In [1]: import numpy as np

In [2]: import numpy.linalg as la

In [3]: np.set_printoptions(precision=3, suppress=True, linewidth=100)

In [4]: out = np.array([[0, -2, 1], [-1, -1, 0], [-1, 1, -2]])

In [5]: X = out - out.T

In [6]: X
Out[6]: 
array([[ 0, -1,  2],
       [ 1,  0, -1],
       [-2,  1,  0]])

In [7]: # looks like rank 2

In [8]: W1 = np.array([[4, -3, -3], [-3, -3, -1], [-4, 0, -4]])

In [9]: b = np.array([-5, 5, -1])

In [10]: hid = np.maximum(X @ W1 + b, 0)

In [11]: (hid > 0).mean(axis=0)
Out[11]: array([0.333, 1.   , 0.333])

In [12]: (hid > 0).astype(int)
Out[12]: 
array([[0, 1, 0],
       [1, 1, 0],
       [0, 1, 1]])

In [13]: Z = np.array([[-2, -4], [-4, 3], [-5, -4]])

In [14]: (hid @ Z).round(6).argmax(axis=1)
Out[14]: array([1, 1, 1])

In [15]: hid @ Z
Out[15]: 
array([[-32,  24],
       [-14,  -6],
       [-52,   8]])

In [16]: W1 @ Z
Out[16]: 
array([[ 19, -13],
       [ 23,   7],
       [ 28,  32]])

In [17]: U, sv, vt = la.svd(X)

In [18]: np.argmax(sv[:-1] / (sv[1:] + 1e-6)) + 1
Out[18]: np.int64(2)

In [19]: out = U[:, :2] @ np.diag(sv[:2]) @ vt[:2]

In [20]: la.matrix_rank(out)
Out[20]: np.int64(2)

In [21]: round(la.norm(X - out) / la.norm(X), 3)
Out[21]: np.float64(0.0)

In [22]: out.round(3) + 0
Out[22]: 
array([[ 0., -1.,  2.],
       [ 1.,  0., -1.],
       [-2.,  1.,  0.]])

In [23]: round(float(la.norm(X - out, 2)), 3), np.round(sv[2], 3)
Out[23]: (0.0, np.float64(0.0))

In [24]: la.matrix_rank(X, rtol=0.05)
Out[24]: np.int64(2)

In [25]: rng = np.random.default_rng(3722)

In [26]: lab = rng.permutation(3)

In [27]: lab
Out[27]: array([0, 2, 1])

In [28]: out = X[lab][:, lab]

In [29]: np.trace(out)
Out[29]: np.int64(0)

In [30]: round(float(la.det(out)), 3), round(float(la.det(X[lab])), 3)
Out[30]: (0.0, 0.0)

In [31]: rk = la.matrix_rank(X)

In [32]: rk
Out[32]: np.int64(2)

In [33]: null = la.svd(X)[2][rk:].T

In [34]: [int(la.matrix_rank(X[:i])) for i in range(1, len(X) + 1)]
Out[34]: [1, 2, 2]

In [35]: null @ null.T
Out[35]: 
array([[0.167, 0.333, 0.167],
       [0.333, 0.667, 0.333],
       [0.167, 0.333, 0.167]])

In [36]: null[:, 0] / null[np.abs(null[:, 0]).round(6).argmax(), 0]
Out[36]: array([0.5, 1. , 0.5])

In [37]: np.allclose(X @ null, 0)
Out[37]: True

In [38]: [int(la.matrix_rank(X[:, :j + 1])) for j in range(3)]
Out[38]: [1, 2, 2]

In [39]: feats = np.loadtxt("out6.csv", delimiter=",")

In [40]: feats
Out[40]: 
array([[-0.608,  0.548, -0.466,  0.2  , -0.162,  0.212,  0.043],
       [-0.068, -0.57 , -0.257,  0.436,  0.27 ,  0.551, -0.194],
       [ 0.574,  0.153, -0.717, -0.141,  0.016, -0.113, -0.317],
       [-0.439, -0.117,  0.023, -0.07 ,  0.28 , -0.487, -0.687],
       [-0.101, -0.106,  0.099, -0.599, -0.467,  0.489, -0.39 ],
       [ 0.   , -0.316, -0.084,  0.415, -0.776, -0.338, -0.067],
       [-0.304, -0.476, -0.431, -0.463,  0.046, -0.218,  0.481]])

In [41]: # keeps lengths

In [42]: x = np.array([-1, 1, 0, -2, 1, -3, -3])

In [43]: a = np.maximum(feats @ x, 0)

In [44]: np.flatnonzero(a > 1e-9)
Out[44]: array([2, 3, 4, 6])

In [45]: a
Out[45]: array([0.   , 0.   , 1.165, 4.265, 0.429, 0.   , 0.012])

In [46]: np.maximum(feats @ (3 * x), 0)
Out[46]: array([ 0.   ,  0.   ,  3.496, 12.794,  1.288,  0.   ,  0.035])

In [47]: np.tanh(feats @ x)
Out[47]: array([-0.169, -0.975,  0.823,  1.   ,  0.405, -0.609,  0.012])

In [48]: W1 = np.array([[2, -1, 2, 1, 3],
    ...:     [3, 3, 3, 0, 3],
    ...:     [0, -2, 1, -1, -2],
    ...:     [-3, 3, 1, 2, -1],
    ...:     [-3, -1, 2, 1, -3],
    ...:     [3, -2, 0, 2, 0],
    ...:     [-3, 0, 0, 3, 0]])

In [49]: b = np.array([1, -1, -2, 0, 1])

In [50]: hid = np.maximum(feats @ W1 + b, 0)

In [51]: (hid > 0).astype(int)
Out[51]: 
array([[1, 1, 0, 1, 1],
       [0, 0, 0, 1, 0],
       [1, 1, 0, 0, 1],
       [0, 0, 0, 0, 0],
       [1, 0, 0, 0, 1],
       [1, 1, 0, 0, 1],
       [0, 0, 0, 1, 0]])

In [52]: la.matrix_rank(hid)
Out[52]: np.int64(4)

In [53]: Z = np.array([[8, 0, 3], [9, 2, 3], [8, 1, 0], [9, 9, 9], [6, 5, 3]])

In [54]: W1 @ Z
Out[54]: 
array([[ 50,  24,  21],
       [ 93,  24,  27],
       [-31, -22, -21],
       [ 23,  20,  15],
       [-26,  -6, -12],
       [ 24,  14,  21],
       [  3,  27,  18]])
